$ python3 -q
>>> import numpy as np
>>> np.set_printoptions(suppress=True, linewidth=140)
>>> u = np.array([0, -4, 2, 5, -2, -5, 1, 1])
>>> K = np.array([np.roll(u, i) for i in range(8)])
>>> print(K)
[[ 0 -4  2  5 -2 -5  1  1]
 [ 1  0 -4  2  5 -2 -5  1]
 [ 1  1  0 -4  2  5 -2 -5]
 [-5  1  1  0 -4  2  5 -2]
 [-2 -5  1  1  0 -4  2  5]
 [ 5 -2 -5  1  1  0 -4  2]
 [ 2  5 -2 -5  1  1  0 -4]
 [-4  2  5 -2 -5  1  1  0]]
>>> rng = np.random.default_rng(87077)
>>> Y = K + rng.integers(-2, 3, (8, 2)) @ rng.integers(-2, 3, (2, 8))
>>> print(Y)
[[  1  -4   0   4  -4  -7  -1   2]
 [  6  -4 -10   5   1  -2  -9   0]
 [  5  -1  -6  -4  -3   2  -7  -4]
 [ -4  -1   1   3  -3   5   6  -4]
 [ -1  -7   1   4   1  -1   3   3]
 [  6  -2  -7   0  -1  -2  -6   3]
 [  4   5  -6  -7  -3  -3  -4  -2]
 [ -3   2   3  -3  -7  -1  -1   1]]
>>> print(np.round(np.linalg.svd(Y - K, compute_uv=False), 2) + 0)
[17.96 10.17  0.    0.    0.    0.    0.    0.  ]
>>> print(np.linalg.matrix_rank(Y - K, tol=1e-8))
2
>>> print(np.abs(Y - K).sum(axis=1))
[11 27 26 13 13 11 22 11]
>>> Y = K / np.linalg.norm(K, axis=1, keepdims=True)
>>> cov = Y @ Y.T
>>> print(cov.round(2))
[[ 1.   -0.03 -0.79 -0.01  0.71 -0.01 -0.79 -0.03]
 [-0.03  1.   -0.03 -0.79 -0.01  0.71 -0.01 -0.79]
 [-0.79 -0.03  1.   -0.03 -0.79 -0.01  0.71 -0.01]
 [-0.01 -0.79 -0.03  1.   -0.03 -0.79 -0.01  0.71]
 [ 0.71 -0.01 -0.79 -0.03  1.   -0.03 -0.79 -0.01]
 [-0.01  0.71 -0.01 -0.79 -0.03  1.   -0.03 -0.79]
 [-0.79 -0.01  0.71 -0.01 -0.79 -0.03  1.   -0.03]
 [-0.03 -0.79 -0.01  0.71 -0.01 -0.79 -0.03  1.  ]]
>>> print(np.round(np.linalg.norm(Y, axis=1), 2))
[1. 1. 1. 1. 1. 1. 1. 1.]
>>> print((np.abs(cov) > 0.9).astype(int))
[[1 0 0 0 0 0 0 0]
 [0 1 0 0 0 0 0 0]
 [0 0 1 0 0 0 0 0]
 [0 0 0 1 0 0 0 0]
 [0 0 0 0 1 0 0 0]
 [0 0 0 0 0 1 0 0]
 [0 0 0 0 0 0 1 0]
 [0 0 0 0 0 0 0 1]]
>>> print(round(np.degrees(np.arccos(np.clip(cov[7, 4], -1, 1))), 2))
90.75
